% python3 -q
>>> import numpy as np
>>> from numpy import linalg as LA
>>> np.set_printoptions(precision=2, suppress=True, linewidth=140, sign=" ")
>>> other = np.array([[-3, 2], [0, 1], [-2, 1], [-2, 2], [0, 0], [3, -2]])
>>> C = np.array([[1, -1, 1, 0, 0], [2, 0, 1, -2, -1]])
>>> rng = np.random.default_rng(67135)
>>> mat = other @ C + 0.05 * rng.normal(size=(6, 5))
>>> print(mat.round(2) + 0)
[[ 1.02  3.09 -1.05 -4.07 -1.97]
 [ 2.02  0.    0.97 -1.93 -0.98]
 [-0.07  1.98 -1.06 -2.09 -0.94]
 [ 2.    1.97  0.03 -4.02 -1.96]
 [-0.02 -0.03 -0.05 -0.03  0.06]
 [-0.95 -2.98  0.98  3.99  1.97]]
>>> other = np.c_[mat[:, :2] @ np.array([[1, 3], [-2, -3]]), np.array([5, 7, 3, 3, 9, 6])]
>>> print(other)
[[-5.15 -6.19  5.  ]
 [ 2.03  6.07  7.  ]
 [-4.02 -6.13  3.  ]
 [-1.94  0.08  3.  ]
 [ 0.05  0.03  9.  ]
 [ 5.02  6.09  6.  ]]
>>> print(np.round(LA.norm(other - mat @ LA.lstsq(mat, other)[0], axis=0), 2) + 0)
[ 0.    0.    0.71]
>>> print(LA.norm(LA.qr(mat)[0].T @ other, axis=0) ** 2 / ((other ** 2).sum(axis=0) + 1e-12))
[ 1.  1.  1.]
>>> print(LA.matrix_rank(np.c_[mat, other]))
6
>>> E = np.load("dump.npy")
>>> print(E)
[[ 13   0   0   6]
 [  5   0   0   6]
 [  3   0   0  14]
 [  0   0   0  10]
 [  0   6   2  10]
 [  1   3   6   0]
 [  0   3   3   2]
 [  8   0   0  10]
 [  0   9   5   2]
 [  0   0   0  14]
 [ 12   0   2   0]
 [ 17   0   2   0]
 [  0   9   5   2]
 [  3   0   0  14]
 [  0   3   3   2]
 [  0   3   1  10]
 [ 17   0   2   0]
 [ 11   0   1   0]
 [ 10   0   0   2]
 [  0   3   4   0]
 [ 10   0   0   2]
 [  2   0   2   2]
 [  0   9   3  10]
 [  0   6   6   0]]
>>> d = LA.norm(E[:, None] - E[None], axis=-1)
>>> print(d.shape)
(24, 24)
>>> print((d + 1e9 * np.eye(24)).round(6).argmin(axis=1))
[ 18   7  13  15  15  19  14   1  12   2  17  16   8   2   6   3  11  10  20   5  18   6   4   5]
>>> print(d[0].round(6).argsort(kind="stable")[:4])
[  0  18  20   7]
